$ python -q
>>> import numpy as np
>>> import numpy.linalg as la
>>> np.set_printoptions(suppress=True, linewidth=140)
>>> def rd(a):
...     return np.round(a, 2) + 0
... 
>>> mat = np.load("m.npy")
>>> print(mat)
[[  1.13   7.48   4.11]
 [  1.19   6.24   3.27]
 [  0.77   2.89   1.48]
 [  0.41   1.6    0.92]
 [  0.4    1.59   0.91]
 [  0.4    1.57   0.91]
 [  0.16   0.81   0.55]
 [  0.03  -0.2   -0.23]
 [  0.04  -0.25  -0.31]
 [  0.07  -0.3   -0.4 ]
 [  0.14  -0.37  -0.57]
 [  0.17  -0.39  -0.63]
 [  2.99   0.    -3.99]
 [  7.63   1.42  -8.4 ]
 [ 14.07   3.42 -14.26]]
>>> G = mat.T @ mat
>>> print(rd(la.eigvalsh(G)[::-1]))
[569.98 147.92   0.16]
>>> print(rd(la.svd(mat, compute_uv=False) ** 2))
[569.98 147.92   0.16]
>>> print(rd(np.diag(G)))
[268.98 125.64 323.44]
>>> print(np.allclose(G, G.T))
True
>>> lab = mat[:, 1] > np.median(mat[:, 1])
>>> r0 = mat[lab].mean(axis=0) - mat[~lab].mean(axis=0)
>>> print(((mat - mat.mean(axis=0)) @ r0 > 0).astype(int))
[1 1 1 1 1 1 0 0 0 0 0 0 0 0 1]
>>> print(lab.astype(int))
[1 1 1 1 1 1 0 0 0 0 0 0 0 0 1]
>>> print((((mat - mat.mean(axis=0)) @ r0 > 0) == lab).mean())
1.0
>>> print(np.argsort(-la.norm(mat, axis=0).round(6), kind="stable")[:3])
[2 0 1]
>>> print(rd(np.abs(la.svd(mat)[2][-1])))
[0.69 0.44 0.57]
>>> print([round(float(x), 2) for x in la.svd(mat, compute_uv=False)[:3]])
[23.87, 12.16, 0.4]
>>> x = np.array([-5, 2, -1])
>>> rhs = mat @ x
>>> print(rd(la.solve(mat.T @ mat, mat.T @ rhs)))
[-5.  2. -1.]
>>> print(rd(la.lstsq(mat, rhs)[0]))
[-5.  2. -1.]
>>> rng = np.random.default_rng(232396)
>>> rhs = rhs + 0.02 * rng.normal(size=15)
>>> print(rd(rhs))
[  5.22   3.26   0.42   0.22   0.28   0.2    0.23  -0.35  -0.36  -0.53  -0.91  -1.02 -10.96 -26.92 -49.26]
>>> c, *_ = la.lstsq(mat, rhs)
>>> print(rd(la.norm(rhs - mat @ c)))
0.09
>>> print(rd(c))
[-5.04  2.02 -1.03]
>>> r0, r1 = mat[9], mat[3]
>>> print(rd(r0 @ r0))
0.25
>>> pr = (r0 @ r1) / (r0 @ r0) * r0
>>> print(rd((r1 - pr) @ r0))
0.0
>>> print(la.matrix_rank(np.outer(r0, r1)))
1
>>> J = np.loadtxt("a.csv", delimiter=",")
>>> print(J)
[[19. 22. 12. 25.  0. 16.]
 [18. 15.  7. 20.  0. 16.]
 [ 0. 42. 32. 15. 15.  0.]
 [ 0. 21. 18.  0. 27.  0.]
 [10. 19. 11. 18.  0.  9.]
 [ 0. 31. 23. 12. 14.  0.]
 [20.  0.  0.  5.  0. 16.]
 [ 0.  0.  0.  0. 24.  2.]
 [ 0. 27. 19. 14.  6.  0.]
 [ 4. 30. 21. 21.  0.  2.]
 [ 0.  0.  0.  0. 17.  2.]
 [ 0.  0.  3.  0.  4.  0.]
 [ 0. 28. 22.  5. 29.  0.]
 [12. 26. 17. 23.  0.  9.]
 [ 0.  0.  0.  0. 38.  0.]
 [ 0.  3.  5.  0. 24.  0.]
 [ 0.  7. 10.  0. 23.  0.]
 [ 0. 21. 20.  0.  9.  0.]
 [25.  0.  0.  0.  0. 23.]
 [ 8.  5.  1.  8.  4.  9.]
 [25.  0.  0.  2.  0. 23.]
 [ 1.  9.  6.  6.  3.  2.]
 [ 0.  0.  0.  0. 28.  0.]
 [ 0.  0.  0.  0. 26.  2.]
 [19.  1.  0. 10.  0. 16.]
 [ 0. 31. 22. 12. 23.  0.]
 [26.  0.  0.  0.  0. 23.]
 [24.  0.  0.  7.  0. 23.]
 [ 1.  0.  0.  0.  0.  2.]
 [ 3.  0.  0.  0.  0.  2.]]
>>> Xc = J - J.mean(axis=0)
>>> evecs = la.svd(Xc)[2][:4]
>>> A2 = Xc - Xc @ evecs.T @ evecs
>>> print(la.norm(A2, axis=1).round(6).argmax())
16
>>> lab = J[:, 4] > np.median(J[:, 4])
>>> r0 = J[lab].mean(axis=0) - J[~lab].mean(axis=0)
>>> print(lab.astype(int))
[0 0 1 1 0 1 0 1 1 0 1 0 1 0 1 1 1 1 0 0 0 0 1 1 0 1 0 0 0 0]
>>> G = np.cov(J, rowvar=False)
>>> print(rd(J.std(axis=0)))
[ 9.56 13.02  9.58  8.08 11.92  8.4 ]
>>> print(np.argwhere(np.triu(np.abs(np.corrcoef(J.T)) > 0.8, 1)))
[[0 5]
 [1 2]]
>>> print(rd(np.polyfit(J[:, 2], J[:, 4], 1)))
[0.18 8.95]
>>> print(G.shape)
(6, 6)
>>> print(rd(np.corrcoef(J.T)))
[[ 1.   -0.28 -0.37  0.22 -0.65  0.99]
 [-0.28  1.    0.98  0.67  0.05 -0.33]
 [-0.37  0.98  1.    0.53  0.15 -0.42]
 [ 0.22  0.67  0.53  1.   -0.41  0.16]
 [-0.65  0.05  0.15 -0.41  1.   -0.63]
 [ 0.99 -0.33 -0.42  0.16 -0.63  1.  ]]
>>> A2 = np.c_[J[:, :4] @ np.array([[-2, -2, 1, 1], [-2, 0, 2, 2], [2, 2, -1, 2], [-2, 1, 1, 1]]), np.array([1, -1, -2, 2, 2, 0, 0, -1, 0, -1, 0, -1, -2, -2, -1, 2, -1, 2, -1, -1, -1, 0, -2, 1, -1, -2, 2, -1, 1, -1])]
>>> print(A2)
[[-108.   11.   76.  112.    1.]
 [ -92.   -2.   61.   82.   -1.]
 [ -50.   79.   67.  163.   -2.]
 [  -6.   36.   24.   78.    2.]
 [ -72.   20.   55.   88.    2.]
 [ -40.   58.   51.  120.    0.]
 [ -50.  -35.   25.   25.    0.]
 [   0.    0.    0.    0.   -1.]
 [ -44.   52.   49.  106.    0.]
 [ -68.   55.   64.  127.   -1.]
 [   0.    0.    0.    0.    0.]
 [   6.    6.   -3.    6.   -1.]
 [ -22.   49.   39.  105.   -2.]
 [ -88.   33.   70.  121.   -2.]
 [   0.    0.    0.    0.   -1.]
 [   4.   10.    1.   16.    2.]
 [   6.   20.    4.   34.   -1.]
 [  -2.   40.   22.   82.    2.]
 [ -50.  -50.   25.   25.   -1.]
 [ -40.   -6.   25.   28.   -1.]
 [ -54.  -48.   27.   27.   -1.]
 [ -20.   16.   19.   37.    0.]
 [   0.    0.    0.    0.   -2.]
 [   0.    0.    0.    0.    1.]
 [ -60.  -28.   31.   31.   -1.]
 [ -42.   56.   52.  118.   -2.]
 [ -52.  -52.   26.   26.    2.]
 [ -62.  -41.   31.   31.   -1.]
 [  -2.   -2.    1.    1.    1.]
 [  -6.   -6.    3.    3.   -1.]]
>>> print(rd(la.lstsq(J, A2[:, 0])[0]))
[-2. -2.  2. -2.  0.  0.]
>>> print(la.matrix_rank(np.c_[J, A2]))
7
>>> print(la.matrix_rank(A2))
5
>>> print(rd(la.norm(la.qr(J)[0].T @ A2, axis=0) ** 2 / ((A2 ** 2).sum(axis=0) + 1e-12)))
[1.   1.   1.   1.   0.12]
>>> Xc = A2 - A2.mean(axis=0)
>>> U, sv, VT = la.svd(Xc, full_matrices=False)
>>> print(rd(VT[0] * np.sign(VT[0, np.abs(VT[0]).argmax()])))
[-0.33  0.39  0.37  0.78  0.  ]
>>> print(rd(sv))
[342.33 193.91  40.71   7.1    4.04]
>>> print(np.searchsorted(np.cumsum(sv ** 2) / (sv ** 2).sum(), 0.9) + 1)
2
>>> print((np.sign(U[:, 0]) == np.sign(U[0, 0])).astype(int))
[1 1 1 1 1 1 0 0 1 1 0 0 1 1 0 0 0 1 0 0 0 0 0 0 0 1 0 0 0 0]
>>> print(la.matrix_rank(Xc))
5
